$ python3 -q
>>> import numpy as np
>>> np.set_printoptions(precision=3, suppress=True, linewidth=160, legacy="1.25")
>>> B = np.array([[2], [-1], [0]])
>>> Z = np.array([[1, 2, 1]])
>>> K = B @ Z
>>> K
array([[ 2,  4,  2],
       [-1, -2, -1],
       [ 0,  0,  0]])
>>> r0 = np.array([1, 0, 0])
>>> np.array([np.convolve(row, r0, "same") for row in K])
array([[ 4,  2,  0],
       [-2, -1,  0],
       [ 0,  0,  0]])
>>> np.correlate(K[1], K[2], "full")
array([0, 0, 0, 0, 0])
>>> print(np.abs(np.diag(np.linalg.qr(K)[1])) > 1e-9)
[ True False False]
>>> np.round(np.trace(np.linalg.pinv(K) @ K), 3)
1.0
>>> r = np.linalg.matrix_rank(K)
>>> r
1
>>> ns = np.linalg.svd(K)[2][r:].T
>>> ns.shape
(3, 2)
>>> ns @ ns.T
array([[ 0.833, -0.333, -0.167],
       [-0.333,  0.333, -0.333],
       [-0.167, -0.333,  0.833]])
>>> [int(np.linalg.matrix_rank(K[:i])) for i in range(1, len(K) + 1)]
[1, 1, 1]
>>> np.round(K @ ns, 3) + 0
array([[0., 0.],
       [0., 0.],
       [0., 0.]])
>>> rng = np.random.default_rng(29)
>>> z = rng.permutation(3)
>>> z
array([2, 0, 1])
>>> B = K[z][:, z]
>>> np.trace(B)
0
>>> np.allclose(B, K)
False
>>> B
array([[ 0,  0,  0],
       [ 2,  2,  4],
       [-1, -1, -2]])
>>> W = np.array([[-1, 0, 0, 1, 0], [0, -3, -1, 0, 0], [-2, 0, 2, -1, 0]])
>>> c = np.array([4, 0, 4, 5, 2])
>>> act = np.maximum(K @ W + c, 0)
>>> (act > 0).mean(axis=0)
array([0.667, 0.333, 1.   , 1.   , 1.   ])
>>> act
array([[0, 0, 4, 5, 2],
       [7, 6, 4, 5, 2],
       [4, 0, 4, 5, 2]])
>>> np.linalg.matrix_rank(act)
3
>>> Z = np.array([[5, 8, 8], [8, 1, 7], [2, 4, 0], [7, 3, 9], [5, 2, 1]])
>>> (act @ Z).round(6).argmax(axis=1)
array([0, 2, 2])
>>> E = np.load("m.npy")
>>> E
array([[1, 2, 1],
       [2, 1, 2],
       [1, 2, 1]])
>>> round(float(np.linalg.eigvals(E).sum().real), 3)
3.0
>>> np.kron(np.eye(2, dtype=int), E)
array([[1, 2, 1, 0, 0, 0],
       [2, 1, 2, 0, 0, 0],
       [1, 2, 1, 0, 0, 0],
       [0, 0, 0, 1, 2, 1],
       [0, 0, 0, 2, 1, 2],
       [0, 0, 0, 1, 2, 1]])
>>> np.einsum("ii->", E)
3
>>> def softmax(z):
...     e = np.exp(z - z.max(axis=-1, keepdims=True))
...     return e / e.sum(axis=-1, keepdims=True)
... 
>>> softmax(E[0])
array([0.212, 0.576, 0.212])
>>> softmax(E).sum(axis=1)
array([1., 1., 1.])
>>> scores = E @ E.T / np.sqrt(3)
>>> softmax(scores)[0] @ E
array([1.333, 1.667, 1.333])
>>> softmax(scores)
array([[0.333, 0.333, 0.333],
       [0.131, 0.739, 0.131],
       [0.333, 0.333, 0.333]])
>>> Uu, sig, Vh = np.linalg.svd(E, full_matrices=False)
>>> np.cumsum(sig ** 2) / np.sum(sig ** 2)
array([0.91, 1.  , 1.  ])
>>> np.round(Vh @ Vh.T, 3) + 0
array([[1., 0., 0.],
       [0., 1., 0.],
       [0., 0., 1.]])
>>> np.allclose(Uu * sig @ Vh, E)
True
>>> np.round(sig / sig[0], 3) + 0
array([1.   , 0.314, 0.   ])
>>> sig.round(3) + 0
array([4.372, 1.372, 0.   ])
>>> np.round(Uu.T @ E @ Vh.T, 3) + 0
array([[4.372, 0.   , 0.   ],
       [0.   , 1.372, 0.   ],
       [0.   , 0.   , 0.   ]])
>>> np.abs(Uu[:, 0]).round(6).argmax()
1
>>> print(np.abs(Vh[0]))
[0.542 0.643 0.542]
>>> np.round(Uu.T @ Uu, 3) + 0
array([[1., 0., 0.],
       [0., 1., 0.],
       [0., 0., 1.]])
>>> (sig > 1e-8).sum()
2
>>> hat = np.triu(np.array([[-1, -1, 1], [1, -2, -1], [-1, 1, 0]]), 1) + np.eye(3)
>>> B = hat @ K @ np.linalg.inv(hat)
>>> np.linalg.matrix_rank(B)
1
>>> round(np.linalg.det(B), 3)
0.0
>>> hat @ K - K @ hat
array([[ 1.,  4.,  3.],
       [ 0., -1., -1.],
       [ 0.,  0.,  0.]])
>>> np.trace(B), np.trace(K)
(0.0, 0)
>>> m1 = np.load("arr.npy")
>>> m1
array([[0.571, 0.286, 0.143],
       [0.45 , 0.4  , 0.15 ],
       [0.   , 0.889, 0.111]])
>>> Uu, sig, Vh = np.linalg.svd(m1)
>>> sig
array([1.121, 0.6  , 0.012])
>>> B = Uu[:, :2] @ np.diag(sig[:2]) @ Vh[:2]
>>> round(float(np.linalg.norm(m1 - B) / np.linalg.norm(m1)), 3)
0.009
>>> np.linalg.matrix_rank(B)
2
>>> round(float(np.abs(m1 - B).max()), 3)
0.009
>>> W0 = np.load("test8.npy")
>>> W0
array([[-11.939,   9.308, -13.07 ],
       [ 19.662,  -3.273,   1.641],
       [ -3.163,  -5.476,  18.974],
       [ 12.208,  -4.986,  15.037],
       [ -0.117, -15.755,  12.319],
       [ 14.952,   4.321,  12.561],
       [ -4.022,  18.611,   6.121],
       [ -7.21 ,   4.846, -18.015],
       [ -4.731,  16.343,  10.512],
       [  4.667,  19.447,  -0.135],
       [  2.485, -11.624,  16.084],
       [-18.74 ,   4.922,  -4.958],
       [ -7.359,  18.086,   4.33 ],
       [ 12.117,  15.117,  -4.966]])
>>> Xs = W0 - W0.mean(axis=0)
>>> Uu, sig, Vh = np.linalg.svd(Xs, full_matrices=False)
>>> np.abs(Uu[:, 0]).argmax()
0
>>> sig ** 2 / (sig ** 2).sum()
array([0.559, 0.261, 0.18 ])
>>> np.linalg.matrix_rank(Xs)
3
>>> round(float((sig ** 2).sum() ** 2 / (sig ** 4).sum()), 3)
2.42
>>> np.abs(Vh[0]).argmax()
1
>>> np.round(Xs.mean(axis=0), 3) + 0
array([0., 0., 0.])
>>> Vh[0] * np.sign(Vh[0, np.abs(Vh[0]).argmax()])
array([-0.468,  0.627, -0.622])
>>> np.searchsorted(np.cumsum(sig ** 2) / (sig ** 2).sum(), 0.9) + 1
3
>>> vec = np.array([1, -3, -1])
>>> target = W0 @ vec
>>> np.linalg.solve(W0.T @ W0, W0.T @ target)
array([ 1., -3., -1.])
>>> print(np.linalg.lstsq(W0, target)[0])
[ 1. -3. -1.]
>>> target = target + 0.05 * rng.normal(size=14)
>>> print(target)
[-26.791  27.832  -5.717  12.132  34.818 -10.557 -65.978  -3.705 -64.305 -53.557  21.23  -28.631 -66.059 -28.265]
>>> c, *_ = np.linalg.lstsq(W0, target)
>>> c.round()
array([ 1., -3., -1.])
>>> print([round(float(np.linalg.norm(np.linalg.solve(W0.T @ W0 + lam * np.eye(3), W0.T @ target))), 2) for lam in (0, 1, 10, 100)])
[3.32, 3.32, 3.3, 3.14]
>>> c
array([ 1.002, -3.001, -1.002])
>>> round(float(np.linalg.norm(target - W0 @ c)), 3)
0.117
>>> np.round(W0.T @ (target - W0 @ c), 3) + 0
array([0., 0., 0.])
>>> z = W0[:, 1] > np.median(W0[:, 1])
>>> r0 = W0[z].mean(axis=0) - W0[~z].mean(axis=0)
>>> round(float((((W0 - W0.mean(axis=0)) @ r0 > 0) == z).mean()), 3)
0.929
>>> print(((W0 - W0.mean(axis=0)) @ r0 > 0).astype(int))
[1 0 0 0 0 0 1 1 1 1 0 1 1 1]
>>> r0
array([-9.832, 19.112, -8.681])
>>> np.argsort(-np.abs(r0).round(6), kind="stable")
array([1, 0, 2])
>>> z.astype(int)
array([1, 0, 0, 0, 0, 0, 1, 0, 1, 1, 0, 1, 1, 1])
>>> dist = np.linalg.norm(W0[:, None] - W0[None], axis=-1)
>>> print((dist + 1e9 * np.eye(14)).round(6).argmin(axis=1))
[ 7  5 10  5 10  3 12  0  6 13  4  0  6  9]
>>> np.linalg.norm(W0, axis=1)
array([20.   , 20.   , 20.   , 20.   , 20.   , 20.   , 20.   , 20.   , 19.999, 20.   , 20.   , 20.   , 20.   , 20.   ])
>>> dist[3].round(6).argsort(kind="stable")[:4]
array([ 3,  5, 10,  1])
>>> dist.shape
(14, 14)
>>> np.unravel_index(dist.round(6).argmax(), dist.shape)
(1, 11)
>>> dist[:5, :5]
array([[ 0.   , 37.058, 36.365, 39.716, 37.583],
       [37.058,  0.   , 28.745, 15.426, 25.71 ],
       [36.365, 28.745,  0.   , 15.875, 12.618],
       [39.716, 15.426, 15.875,  0.   , 16.591],
       [37.583, 25.71 , 12.618, 16.591,  0.   ]])
>>> data = np.loadtxt("case13.csv", delimiter=",")
>>> data
array([[-0.689, -4.466, -0.689],
       [-0.361, -3.32 , -0.361],
       [-0.063, -1.842, -0.063],
       [-0.003, -1.178, -0.003],
       [-0.001, -1.105, -0.001],
       [-0.001, -0.902, -0.001],
       [-0.017, -0.637, -0.017],
       [-0.035, -0.491, -0.035],
       [-0.099, -0.208, -0.099],
       [-0.116, -0.151, -0.116],
       [-0.144, -0.062, -0.144],
       [-0.148, -0.044, -0.148],
       [-0.096, -0.002, -0.096],
       [-0.064,  0.   , -0.064],
       [ 0.176,  0.003,  0.176],
       [ 0.203,  0.004,  0.203],
       [ 0.9  ,  0.083,  0.9  ],
       [ 1.213,  0.143,  1.213],
       [ 1.277,  0.157,  1.277],
       [ 1.542,  0.217,  1.542],
       [ 3.008,  0.647,  3.008],
       [ 6.245,  1.917,  6.245],
       [11.941,  4.676, 11.941],
       [15.442,  6.561, 15.442]])
>>> # rank 2
>>> Z = data[[16, 9]].astype(float)
>>> for _ in range(6):
...     z = np.linalg.norm(data[:, None] - Z, axis=-1).argmin(axis=1)
...     Z = np.array([data[z == j].mean(axis=0) for j in range(2)])
... 
>>> z
array([1, 1, 1, 1, 1, 1, 1, 1, 1, 1, 1, 1, 1, 1, 1, 1, 1, 1, 1, 1, 1, 0, 0, 0])
>>> print(np.abs(Z[1] - Z[0]).argmax())
0
>>> Z
array([[11.209,  4.385, 11.209],
       [ 0.309, -0.626,  0.309]])
>>> np.bincount(z)
array([ 3, 21])
